>>> import numpy as np
>>> from numpy import linalg as LA
>>> np.set_printoptions(precision=3, suppress=True, linewidth=140)
>>> M = np.load("mat.npy")
>>> M
array([[0, 1, 1, 1],
       [1, 0, 0, 1],
       [1, 0, 0, 1],
       [1, 1, 1, 0]])
>>> np.all(LA.eigvalsh(M) > 0)
np.False_
>>> F = np.load("arr.npy")
>>> F
array([[0, 0, 0, 0, 0, 0, 0, 0, 0, 0, 0, 0, 1],
       [0, 0, 0, 0, 0, 0, 0, 0, 0, 0, 0, 0, 0],
       [0, 0, 0, 0, 1, 1, 1, 0, 0, 0, 0, 0, 0],
       [0, 0, 0, 0, 0, 0, 0, 1, 0, 0, 0, 1, 1],
       [0, 0, 1, 0, 0, 1, 1, 0, 0, 0, 0, 0, 0],
       [0, 0, 1, 0, 1, 0, 0, 0, 0, 1, 0, 0, 0],
       [0, 0, 1, 0, 1, 0, 0, 0, 0, 0, 0, 0, 0],
       [0, 0, 0, 1, 0, 0, 0, 0, 0, 0, 0, 1, 0],
       [0, 0, 0, 0, 0, 0, 0, 0, 0, 0, 1, 0, 0],
       [0, 0, 0, 0, 0, 1, 0, 0, 0, 0, 0, 0, 0],
       [0, 0, 0, 0, 0, 0, 0, 0, 1, 0, 0, 0, 0],
       [0, 0, 0, 1, 0, 0, 0, 1, 0, 0, 0, 0, 1],
       [1, 0, 0, 1, 0, 0, 0, 0, 0, 0, 0, 1, 0]])
>>> # symmetric, so the eigenvalues are real
>>> U, sv, VT = LA.svd(F)
>>> sv.round(3) + 0
array([2.641, 2.641, 1.776, 1.776, 1.   , 1.   , 1.   , 1.   , 0.724, 0.724, 0.589, 0.589, 0.   ])
>>> A2 = U[:, :12] @ np.diag(sv[:12]) @ VT[:12]
>>> round(float(LA.norm(F - A2, 2)), 3), np.round(sv[12], 3)
(0.0, np.float64(0.0))
>>> LA.matrix_rank(A2)
np.int64(12)
>>> LA.matrix_rank(F, rtol=0.05)
np.int64(12)
>>> mat = np.loadtxt("layer13.csv", delimiter=",")
>>> mat
array([[5., 1., 0., 0., 0., 0., 0., 0., 0.],
       [0., 5., 1., 0., 0., 0., 0., 0., 0.],
       [0., 0., 5., 1., 0., 0., 0., 0., 0.],
       [0., 0., 0., 5., 1., 0., 0., 0., 0.],
       [0., 0., 0., 0., 5., 1., 0., 0., 0.],
       [0., 0., 0., 0., 0., 5., 1., 0., 0.],
       [0., 0., 0., 0., 0., 0., 5., 1., 0.],
       [0., 0., 0., 0., 0., 0., 0., 5., 1.],
       [0., 0., 0., 0., 0., 0., 0., 0., 5.]])
>>> # triangular, det is the product of the diagonal
>>> LA.svd(mat, compute_uv=False)
array([5.958, 5.833, 5.636, 5.378, 5.08 , 4.767, 4.47 , 4.223, 4.058])
>>> LA.matrix_rank(mat)
np.int64(9)
>>> f = np.array([1, -2])
>>> np.array([np.convolve(row, f, "same") for row in mat])
array([[ 5., -9., -2.,  0.,  0.,  0.,  0.,  0.,  0.],
       [ 0.,  5., -9., -2.,  0.,  0.,  0.,  0.,  0.],
       [ 0.,  0.,  5., -9., -2.,  0.,  0.,  0.,  0.],
       [ 0.,  0.,  0.,  5., -9., -2.,  0.,  0.,  0.],
       [ 0.,  0.,  0.,  0.,  5., -9., -2.,  0.,  0.],
       [ 0.,  0.,  0.,  0.,  0.,  5., -9., -2.,  0.],
       [ 0.,  0.,  0.,  0.,  0.,  0.,  5., -9., -2.],
       [ 0.,  0.,  0.,  0.,  0.,  0.,  0.,  5., -9.],
       [ 0.,  0.,  0.,  0.,  0.,  0.,  0.,  0.,  5.]])
>>> np.polyval(f, mat[0])
array([ 3., -1., -2., -2., -2., -2., -2., -2., -2.])
>>> A2 = LA.inv(mat)
>>> np.allclose(A2, mat.T)
False
>>> np.round(LA.slogdet(mat)[0], 3)
np.float64(1.0)
>>> np.round(mat @ A2, 3) + 0
array([[1., 0., 0., 0., 0., 0., 0., 0., 0.],
       [0., 1., 0., 0., 0., 0., 0., 0., 0.],
       [0., 0., 1., 0., 0., 0., 0., 0., 0.],
       [0., 0., 0., 1., 0., 0., 0., 0., 0.],
       [0., 0., 0., 0., 1., 0., 0., 0., 0.],
       [0., 0., 0., 0., 0., 1., 0., 0., 0.],
       [0., 0., 0., 0., 0., 0., 1., 0., 0.],
       [0., 0., 0., 0., 0., 0., 0., 1., 0.],
       [0., 0., 0., 0., 0., 0., 0., 0., 1.]])
>>> (np.abs(A2) > 1e-9).astype(int)
array([[1, 1, 1, 1, 1, 1, 1, 1, 1],
       [0, 1, 1, 1, 1, 1, 1, 1, 1],
       [0, 0, 1, 1, 1, 1, 1, 1, 1],
       [0, 0, 0, 1, 1, 1, 1, 1, 1],
       [0, 0, 0, 0, 1, 1, 1, 1, 1],
       [0, 0, 0, 0, 0, 1, 1, 1, 1],
       [0, 0, 0, 0, 0, 0, 1, 1, 1],
       [0, 0, 0, 0, 0, 0, 0, 1, 1],
       [0, 0, 0, 0, 0, 0, 0, 0, 1]])
>>> LA.det(mat) * A2
array([[390625., -78125.,  15625.,  -3125.,    625.,   -125.,     25.,     -5.,      1.],
       [     0., 390625., -78125.,  15625.,  -3125.,    625.,   -125.,     25.,     -5.],
       [     0.,      0., 390625., -78125.,  15625.,  -3125.,    625.,   -125.,     25.],
       [     0.,      0.,      0., 390625., -78125.,  15625.,  -3125.,    625.,   -125.],
       [     0.,      0.,      0.,      0., 390625., -78125.,  15625.,  -3125.,    625.],
       [     0.,      0.,      0.,      0.,      0., 390625., -78125.,  15625.,  -3125.],
       [     0.,      0.,      0.,      0.,      0.,      0., 390625., -78125.,  15625.],
       [     0.,      0.,      0.,      0.,      0.,      0.,      0., 390625., -78125.],
       [     0.,      0.,      0.,      0.,      0.,      0.,      0.,      0., 390625.]])
>>> np.round(LA.det(mat) * LA.det(A2), 3)
np.float64(1.0)
>>> A2.round(3) + 0
array([[ 0.2  , -0.04 ,  0.008, -0.002,  0.   ,  0.   ,  0.   ,  0.   ,  0.   ],
       [ 0.   ,  0.2  , -0.04 ,  0.008, -0.002,  0.   ,  0.   ,  0.   ,  0.   ],
       [ 0.   ,  0.   ,  0.2  , -0.04 ,  0.008, -0.002,  0.   ,  0.   ,  0.   ],
       [ 0.   ,  0.   ,  0.   ,  0.2  , -0.04 ,  0.008, -0.002,  0.   ,  0.   ],
       [ 0.   ,  0.   ,  0.   ,  0.   ,  0.2  , -0.04 ,  0.008, -0.002,  0.   ],
       [ 0.   ,  0.   ,  0.   ,  0.   ,  0.   ,  0.2  , -0.04 ,  0.008, -0.002],
       [ 0.   ,  0.   ,  0.   ,  0.   ,  0.   ,  0.   ,  0.2  , -0.04 ,  0.008],
       [ 0.   ,  0.   ,  0.   ,  0.   ,  0.   ,  0.   ,  0.   ,  0.2  , -0.04 ],
       [ 0.   ,  0.   ,  0.   ,  0.   ,  0.   ,  0.   ,  0.   ,  0.   ,  0.2  ]])
